$ python3 -q
>>> import numpy as np
>>> np.set_printoptions(precision=2, suppress=True, linewidth=140, sign=" ")
>>> rd = lambda a: np.round(a, 2) + 0
>>> M = np.load("w.npy")
>>> M
array([[ 7,  2,  5,  8,  6,  1,  8,  9,  4,  6,  3],
       [ 3,  7,  2,  5,  8,  6,  1,  8,  9,  4,  6],
       [ 6,  3,  7,  2,  5,  8,  6,  1,  8,  9,  4],
       [ 4,  6,  3,  7,  2,  5,  8,  6,  1,  8,  9],
       [ 9,  4,  6,  3,  7,  2,  5,  8,  6,  1,  8],
       [ 8,  9,  4,  6,  3,  7,  2,  5,  8,  6,  1],
       [ 1,  8,  9,  4,  6,  3,  7,  2,  5,  8,  6],
       [ 6,  1,  8,  9,  4,  6,  3,  7,  2,  5,  8],
       [ 8,  6,  1,  8,  9,  4,  6,  3,  7,  2,  5],
       [ 5,  8,  6,  1,  8,  9,  4,  6,  3,  7,  2],
       [ 2,  5,  8,  6,  1,  8,  9,  4,  6,  3,  7]])
>>> C2 = M.T @ M
>>> np.linalg.matrix_rank(C2)
np.int64(11)
>>> C2
array([[ 385,  297,  292,  325,  335,  299,  299,  335,  325,  292,  297],
       [ 297,  385,  297,  292,  325,  335,  299,  299,  335,  325,  292],
       [ 292,  297,  385,  297,  292,  325,  335,  299,  299,  335,  325],
       [ 325,  292,  297,  385,  297,  292,  325,  335,  299,  299,  335],
       [ 335,  325,  292,  297,  385,  297,  292,  325,  335,  299,  299],
       [ 299,  335,  325,  292,  297,  385,  297,  292,  325,  335,  299],
       [ 299,  299,  335,  325,  292,  297,  385,  297,  292,  325,  335],
       [ 335,  299,  299,  335,  325,  292,  297,  385,  297,  292,  325],
       [ 325,  335,  299,  299,  335,  325,  292,  297,  385,  297,  292],
       [ 292,  325,  335,  299,  299,  335,  325,  292,  297,  385,  297],
       [ 297,  292,  325,  335,  299,  299,  335,  325,  292,  297,  385]])
>>> rd(np.linalg.svd(M, compute_uv=False) ** 2)
array([ 3481.  ,   182.17,   182.17,    73.92,    73.92,    65.27,    65.27,    33.37,    33.37,    22.27,    22.27])
>>> np.allclose(C2, C2.T)
True
>>> np.diag(C2)
array([ 385,  385,  385,  385,  385,  385,  385,  385,  385,  385,  385])
>>> rd(np.linalg.eigvalsh(C2)[::-1])
array([ 3481.  ,   182.17,   182.17,    73.92,    73.92,    65.27,    65.27,    33.37,    33.37,    22.27,    22.27])
>>> r0 = np.array([-3, 0, 2, 2, 0, 1, -3, -3, -1, -1, 0])
>>> out = M + np.outer(r0, np.eye(11)[3])
>>> np.linalg.matrix_rank(out - M)
np.int64(1)
>>> M[4] @ M[0]
np.int64(335)
>>> rd(np.linalg.norm(M, axis=1))
array([ 19.62,  19.62,  19.62,  19.62,  19.62,  19.62,  19.62,  19.62,  19.62,  19.62,  19.62])
>>> rd(np.linalg.norm(M, "nuc"))
np.float64(140.34)
>>> rd(np.linalg.norm(M, axis=0))
array([ 19.62,  19.62,  19.62,  19.62,  19.62,  19.62,  19.62,  19.62,  19.62,  19.62,  19.62])
>>> np.linalg.norm(M, axis=1).argmax()
np.int64(0)
>>> rd(np.sort(np.abs(np.linalg.eigvals(M))))
array([  4.72,   4.72,   5.78,   5.78,   8.08,   8.08,   8.6 ,   8.6 ,  13.5 ,  13.5 ,  59.  ])
>>> (M - M.T) / 2
array([[ 0. , -0.5, -0.5,  2. , -1.5, -3.5,  3.5,  1.5, -2. ,  0.5,  0.5],
       [ 0.5,  0. , -0.5, -0.5,  2. , -1.5, -3.5,  3.5,  1.5, -2. ,  0.5],
       [ 0.5,  0.5,  0. , -0.5, -0.5,  2. , -1.5, -3.5,  3.5,  1.5, -2. ],
       [-2. ,  0.5,  0.5,  0. , -0.5, -0.5,  2. , -1.5, -3.5,  3.5,  1.5],
       [ 1.5, -2. ,  0.5,  0.5,  0. , -0.5, -0.5,  2. , -1.5, -3.5,  3.5],
       [ 3.5,  1.5, -2. ,  0.5,  0.5,  0. , -0.5, -0.5,  2. , -1.5, -3.5],
       [-3.5,  3.5,  1.5, -2. ,  0.5,  0.5,  0. , -0.5, -0.5,  2. , -1.5],
       [-1.5, -3.5,  3.5,  1.5, -2. ,  0.5,  0.5,  0. , -0.5, -0.5,  2. ],
       [ 2. , -1.5, -3.5,  3.5,  1.5, -2. ,  0.5,  0.5,  0. , -0.5, -0.5],
       [-0.5,  2. , -1.5, -3.5,  3.5,  1.5, -2. ,  0.5,  0.5,  0. , -0.5],
       [-0.5, -0.5,  2. , -1.5, -3.5,  3.5,  1.5, -2. ,  0.5,  0.5,  0. ]])
>>> Uu, sig, vt = np.linalg.svd(M, full_matrices=False)
>>> np.allclose(Uu * sig @ vt, M)
True
>>> rd(np.abs(vt[0]))
array([ 0.3,  0.3,  0.3,  0.3,  0.3,  0.3,  0.3,  0.3,  0.3,  0.3,  0.3])
>>> rd(np.cumsum(sig ** 2) / np.sum(sig ** 2))
array([ 0.82,  0.86,  0.91,  0.93,  0.94,  0.96,  0.97,  0.98,  0.99,  0.99,  1.  ])
>>> Q, _ = np.linalg.qr(np.array([[0.9, -0.1, 0.8, 0.8, 0.5],
...     [1.5, 0.2, -0.1, -0.2, 1.4],
...     [0.6, 0.7, -0.1, 0.0, 0.7],
...     [1.5, 0.7, -0.3, 1.8, 0.7],
...     [-0.3, 0.5, -0.2, 0.9, -0.3],
...     [-0.6, -0.8, -0.2, -1.1, 0.3]]))
>>> mat = Q @ Q.T
>>> rd(mat)
array([[ 1.  ,  0.01, -0.01, -0.01,  0.01,  0.  ],
       [ 0.01,  0.68,  0.26,  0.19, -0.32,  0.11],
       [-0.01,  0.26,  0.79, -0.15,  0.26, -0.09],
       [-0.01,  0.19, -0.15,  0.89,  0.19, -0.06],
       [ 0.01, -0.32,  0.26,  0.19,  0.67,  0.11],
       [ 0.  ,  0.11, -0.09, -0.06,  0.11,  0.96]])
>>> # rank 5
>>> w, vecs = np.linalg.eigh(mat)
>>> vec = np.array([-1, 0, 5, 6, -2, -1])
>>> rd(vec @ mat @ vec)
np.float64(39.78)
>>> np.linalg.cond(mat) > 100
np.True_
>>> rd(np.linalg.norm(mat, 2) / np.linalg.norm(mat))
np.float64(0.45)
>>> E = np.array([[-1, 4, -3, 2, -5],
...     [5, -1, -5, 4, -2],
...     [-2, 0, -1, 3, -3],
...     [-2, 4, -3, -5, 3],
...     [-5, -5, 0, -3, 5],
...     [-1, 4, -3, 2, -5],
...     [2, 5, -3, 0, 4]])
>>> # rows 0 and 5 are equal
>>> Q, vecs = np.linalg.qr(E[:, :2])[0], np.linalg.qr(E[:, 2:])[0]
>>> sig = np.linalg.svd(Q.T @ vecs, compute_uv=False)
>>> rd(np.degrees(np.arccos(sig.clip(0, 1))))
array([ 42.81,  52.73])
>>> (sig > 0.9).sum()
np.int64(0)
>>> rd(sig)
array([ 0.73,  0.61])
>>> A = np.load("test14.npy")
>>> A
array([[ 0,  0,  1,  0,  0,  0,  0,  0,  0,  0,  0],
       [ 0,  0,  0,  0,  0,  0,  0,  1,  1,  0,  0],
       [ 1,  0,  0,  0,  0,  0,  0,  0,  0,  0,  0],
       [ 0,  0,  0,  0,  0,  1,  1,  0,  0,  0,  1],
       [ 0,  0,  0,  0,  0,  0,  0,  0,  0,  0,  0],
       [ 0,  0,  0,  1,  0,  0,  1,  0,  0,  0,  0],
       [ 0,  0,  0,  1,  0,  1,  0,  0,  0,  0,  0],
       [ 0,  1,  0,  0,  0,  0,  0,  0,  0,  0,  0],
       [ 0,  1,  0,  0,  0,  0,  0,  0,  0,  1,  0],
       [ 0,  0,  0,  0,  0,  0,  0,  0,  1,  0,  0],
       [ 0,  0,  0,  1,  0,  0,  0,  0,  0,  0,  0]])
>>> np.linalg.lstsq(mat[:-1].T, mat[-1])[2]
np.int32(5)
>>> rd(np.trace(np.linalg.pinv(mat) @ mat))
np.float64(5.0)
>>> rd(np.sort(np.abs(np.linalg.eigvals(A))))
array([ 0.  ,  0.31,  0.62,  0.62,  1.  ,  1.  ,  1.  ,  1.48,  1.62,  1.62,  2.17])
>>> np.allclose(A, A.T)
True
>>> np.trace(A @ A @ A) // 6
np.int64(1)
>>> A.sum(axis=0)
array([ 1,  2,  1,  3,  0,  2,  2,  1,  2,  1,  1])
>>> Lm = np.diag(A.sum(axis=1)) - A
>>> rd(np.linalg.eigvalsh(Lm))
array([ 0.  ,  0.  ,  0.  ,  0.  ,  0.59,  1.  ,  2.  ,  2.  ,  3.  ,  3.41,  4.  ])
>>> Lm
array([[ 1,  0, -1,  0,  0,  0,  0,  0,  0,  0,  0],
       [ 0,  2,  0,  0,  0,  0,  0, -1, -1,  0,  0],
       [-1,  0,  1,  0,  0,  0,  0,  0,  0,  0,  0],
       [ 0,  0,  0,  3,  0, -1, -1,  0,  0,  0, -1],
       [ 0,  0,  0,  0,  0,  0,  0,  0,  0,  0,  0],
       [ 0,  0,  0, -1,  0,  2, -1,  0,  0,  0,  0],
       [ 0,  0,  0, -1,  0, -1,  2,  0,  0,  0,  0],
       [ 0, -1,  0,  0,  0,  0,  0,  1,  0,  0,  0],
       [ 0, -1,  0,  0,  0,  0,  0,  0,  2, -1,  0],
       [ 0,  0,  0,  0,  0,  0,  0,  0, -1,  1,  0],
       [ 0,  0,  0, -1,  0,  0,  0,  0,  0,  0,  1]])
>>> round(np.linalg.det(Lm[1:, 1:]))
0
>>> rd(np.linalg.norm(A, 2) / np.linalg.norm(A))
np.float64(0.54)
>>> data = np.array([[-1.0, 3.0, -2.0, -1.0, -3.0, 1.0],
...     [3.0, -2.0, -3.0, 1.0, 0.0, -3.0],
...     [-3.0, 3.0, 1.0, -2.0, -1.0, 1.0],
...     [0.0, 0.0, 0.0, -3.0, 2.0, -3.0],
...     [0.0, 0.0, 0.0, 3.0, 1.0, -3.0],
...     [0.0, 0.0, 0.0, -3.0, 1.0, -3.0]])
>>> Q, r_ = np.linalg.qr(data)
>>> rd(np.abs(np.diag(r_)))
array([ 4.36,  2.22,  0.52,  5.2 ,  2.16,  1.6 ])
>>> Q.shape, r_.shape
((6, 6), (6, 6))
>>> np.allclose(r_.T @ r_, data.T @ data)
True
>>> m1 = np.load("sample14.npy")
>>> m1
array([[  0.6,  -1.3,   0. ,   0.4,  -0.2,  -1.9,   1.2,   1.2,   0. ,  -0.7,   0.4],
       [ -0.9,   0.3,  -0.1,  -0.2,   0.2,   1.1,  -0.9,   1.2,   0.3,  -0.2,   3.1],
       [ -0.1,  -0.3,   1.6,   1.3,  -0.6,   2.4,  -1.5,   0.2,   0.4,   0.2,   0.4],
       [ -0.8,  -1.9,  -0.5,   0.3,  -1.8,   1.7,  -0.5,  -0.1,   0.2,   0.7,  -1. ],
       [  0. ,  -0.3,  -0.9,   1.3,   0.6,  -0.1,   1.5,  -0.1,  -0.3,  -1.5,  -0.7],
       [ -5. ,  11. , -26. ,  -5. , -21. ,  -9. , -18. ,   0. ,   1. ,  10. ,  -8. ],
       [  0.7,   1.6,   0.5,  -0.9,  -0.9,  -0.2,   1. ,  -1.3,  -1.1,  -0.5,   1.8],
       [ -0.6,   1.6,   1.3,  -2.1,   0.5,  -0.4,  -0.5,   0.1,  -1.2,   0.6,  -0.1],
       [ -0.9,   0.1,   1.3,  -1. ,  -1.9,   0.4,  -1. ,   1.7,  -0.9,  -1.4,   0.6],
       [  0. ,  -0.4,   0.7,  -0.5,  -1.1,  -0.7,   0.5,   0.9,   1.6,   0.7,  -0.1],
       [  0.9,  -0.2,   0.7,   0.2,   0.2,   1.5,  -1. ,  -0.3,  -2.8,   1.9,  -0.2],
       [ -1.5,  -0.9,  -1.3,   2.4,  -0.1,  -2. ,  -0.2,   0.5,  -1.2,   0.4,  -0.2],
       [  0.6,   0.6,  -0.5,   1.4,  -0.7,  -0.4,   0. ,  -2.2,  -0.5,  -1.6,  -0.7],
       [  0.4,   1.7,  -0.9,   0.1,   1.6,  -0.6,   0.6,  -0.2,   1.3,  -0.7,   1.3],
       [ -0.1,  -0.5,   0.5,   0. ,   1. ,  -1.1,   0.3,   1.7,   0.1,   0.5,   1.5],
       [  0.2,  -1.2,   0.1,  -0.3,   0.8,   0.4,   0.1,   0.8,  -0.6,   0.4,   0. ],
       [  0.1,  -0.4,   2.3,   1.6,  -0.9,  -0.4,  -2. ,   0.4,  -1.2,   0.6,  -0.5],
       [  0.3,   0.3,   1.4,   0.4,  -0.9,  -0.1,   0.2,  -0.8,   0.2,   0.4,   0.4],
       [ -1.5,   0.7,  -0.5,  -0.7,  -1.6,   1. ,  -2. ,   0.3,  -0.2,  -0.6,   0.3],
       [ -0.6,  -0.3,   0.1,  -0.2,   0.5,   0.4,   0.7,  -1.3,   0.6,  -0.4,  -0.2],
       [  1.2,   1. ,  -1.2,   1.4,   0.2,   0.7,   0.7,  -0.7,  -0.8,  -0.7,  -0.9],
       [ -0.5,   0.2,   1.6,   0.7,  -0.7,   1.2,  -1. ,  -1. ,   0. ,  -0.1,   1. ],
       [ -0.4,  -0.5,   0.6,   0.7,  -1.5,  -0.8,  -0.6,  -0.8,   1.6,   0.3,   0.3],
       [ -0.3,  -0.4,  -0.3,  -0.9,   1.3,   0.3,   1.2,  -0.4,   1.1,   1.2,  -0.6],
       [  0.2,   0.5,   2.1,   0.7,  -0.2,  -0.9,   0.2,  -0.5,   1.6,  -0.2,  -0.2],
       [  2. ,   1.5,  -0.9,  -1.9,  -0.9,  -1.1,   0.2,  -1.5,   1.5,  -0.2,   0.8],
       [ -0.5,  -0.5,   0.2,   0.9,  -1.2,  -1.2,  -1.1,  -0.4,   0.8,   0.8,   0.2],
       [ -0.9,  -0.9,  -0.5,  -1.3,  -0.7,  -0.6,   0.2,   0.3,   1. ,   2. ,   0.6],
       [ -0.6,   0.3,   0.4,  -1.4,   0.3,   0.4,   0.6,   0. ,   0.3,   0.8,  -0.5],
       [  0.5,  -0.2,  -1.2,  -0.5,  -0.5,   0.2,   1.1,  -1.2,   0.4,  -0.1,  -0.9],
       [ -1. ,   0.1,   0.1,   0.8,  -0.4,  -0.4,  -0.1,  -2. ,  -0.4,  -1.8,   0. ],
       [  0.7,  -0.1,   2.2,   0.9,  -0.2,   0.5,   1.5,  -0.5,  -1.3,  -1.5,  -0.8],
       [ -0.3,  -0.5,  -0.5,  -1.1,   0.5,   1.3,   0.3,   0.4,   0.9,   2.1,  -2.2],
       [ -0.3,  -0.3,  -1.5,  -0.6,   0.4,   0.7,  -1.7,  -0.9,  -0.7,  -0.6,   1.8],
       [ -0.5,   0.3,  -0.2,   0.2,  -0.1,   0.9,  -1.2,   0. ,   0.2,  -0.4,   2. ],
       [ -1.5,  -1.2,   0.5,   1. ,  -0.6,   1.6,   0.7,  -1.6,   0.5,   0.4,   0.5],
       [ -1.2,   0. ,   1.6,   0. ,   0.7,  -0.2,  -0.4,  -1.9,  -0.1,   0.3,  -0.8],
       [ -0.8,   0.6,  -0.9,  -0.1,   0.6,   1.1,  -1.3,  -1.1,  -0.5,   0.1,   0.1],
       [ -0.4,   2.9,   1.6,   0.4,   0.3,   0. ,   0.2,   0.4,   0.1,   1.7,  -1. ]])
>>> out = m1 / np.linalg.norm(m1, axis=1, keepdims=True)
>>> C2 = out @ out.T
>>> rd(np.linalg.norm(out, axis=1))
array([ 1.,  1.,  1.,  1.,  1.,  1.,  1.,  1.,  1.,  1.,  1.,  1.,  1.,  1.,  1.,  1.,  1.,  1.,  1.,  1.,  1.,  1.,  1.,  1.,  1.,  1.,
        1.,  1.,  1.,  1.,  1.,  1.,  1.,  1.,  1.,  1.,  1.,  1.,  1.])
>>> np.argwhere(np.triu(np.abs(C2) > 0.95, 1))
array([], shape=(0, 2), dtype=int64)
